In [1]: import numpy as np

In [2]: np.set_printoptions(precision=1, suppress=True, linewidth=100, legacy="1.25")

In [3]: data = np.load("arr.npy")

In [4]: data
Out[4]: 
array([[-2.9,  3. ,  0. , -1. ,  2. ,  0. ,  2. , -2. ,  1. ],
       [ 0. ,  0.1, -2. , -3. ,  0. ,  0. ,  0. , -2. ,  3. ],
       [ 2. , -2. , -2.9,  0. , -3. , -3. ,  0. ,  0. ,  2. ],
       [-1. ,  0. ,  2. ,  2.1, -2. , -1. ,  1. ,  2. ,  1. ],
       [ 3. ,  2. ,  2. , -1. ,  0.1, -1. ,  1. , -2. , -1. ],
       [-2. ,  1. ,  0. ,  2. ,  0. , -1.9, -3. , -3. , -1. ],
       [ 1. , -1. , -2. , -1. ,  0. , -2. , -0.9,  1. ,  1. ],
       [-3. ,  3. ,  1. , -3. , -3. , -1. , -2. , -0.9, -2. ],
       [-3. ,  3. ,  0. , -1. ,  2. ,  0. ,  2. , -2. ,  1.1]])

In [5]: out = data / np.linalg.norm(data, axis=1, keepdims=True)

In [6]: gram = out @ out.T

In [7]: (np.abs(gram) > 0.9).astype(int)
Out[7]: 
array([[1, 0, 0, 0, 0, 0, 0, 0, 1],
       [0, 1, 0, 0, 0, 0, 0, 0, 0],
       [0, 0, 1, 0, 0, 0, 0, 0, 0],
       [0, 0, 0, 1, 0, 0, 0, 0, 0],
       [0, 0, 0, 0, 1, 0, 0, 0, 0],
       [0, 0, 0, 0, 0, 1, 0, 0, 0],
       [0, 0, 0, 0, 0, 0, 1, 0, 0],
       [0, 0, 0, 0, 0, 0, 0, 1, 0],
       [1, 0, 0, 0, 0, 0, 0, 0, 1]])

In [8]: np.linalg.norm(out, axis=1)
Out[8]: array([1., 1., 1., 1., 1., 1., 1., 1., 1.])

In [9]: np.argwhere(np.triu(np.abs(gram) > 0.95, 1))
Out[9]: array([[0, 8]])

In [10]: mat = np.array([[56, 16, 32, 48, 48, 0, 48, 72],
    ...:     [-56, -16, -32, -48, -48, 0, -48, -72],
    ...:     [14, 4, 8, 12, 12, 0, 12, 18]])

In [11]: rk = np.linalg.matrix_rank(mat)

In [12]: rk
Out[12]: 1

In [13]: N = np.linalg.svd(mat)[2][rk:].T

In [14]: np.linalg.matrix_rank(mat.T @ mat), np.linalg.matrix_rank(mat @ mat.T)
Out[14]: (1, 1)

In [15]: np.allclose(mat @ N, 0)
Out[15]: True

In [16]: [int(np.linalg.matrix_rank(np.delete(mat, i, axis=0))) for i in range(3)]
Out[16]: [1, 1, 1]

In [17]: np.round(N @ N.T, 1) + 0
Out[17]: 
array([[ 0.8, -0.1, -0.1, -0.2, -0.2,  0. , -0.2, -0.2],
       [-0.1,  1. ,  0. ,  0. ,  0. ,  0. ,  0. , -0.1],
       [-0.1,  0. ,  0.9, -0.1, -0.1,  0. , -0.1, -0.1],
       [-0.2,  0. , -0.1,  0.9, -0.1,  0. , -0.1, -0.2],
       [-0.2,  0. , -0.1, -0.1,  0.9,  0. , -0.1, -0.2],
       [ 0. ,  0. ,  0. ,  0. ,  0. ,  1. ,  0. ,  0. ],
       [-0.2,  0. , -0.1, -0.1, -0.1,  0. ,  0.9, -0.2],
       [-0.2, -0.1, -0.1, -0.2, -0.2,  0. , -0.2,  0.7]])
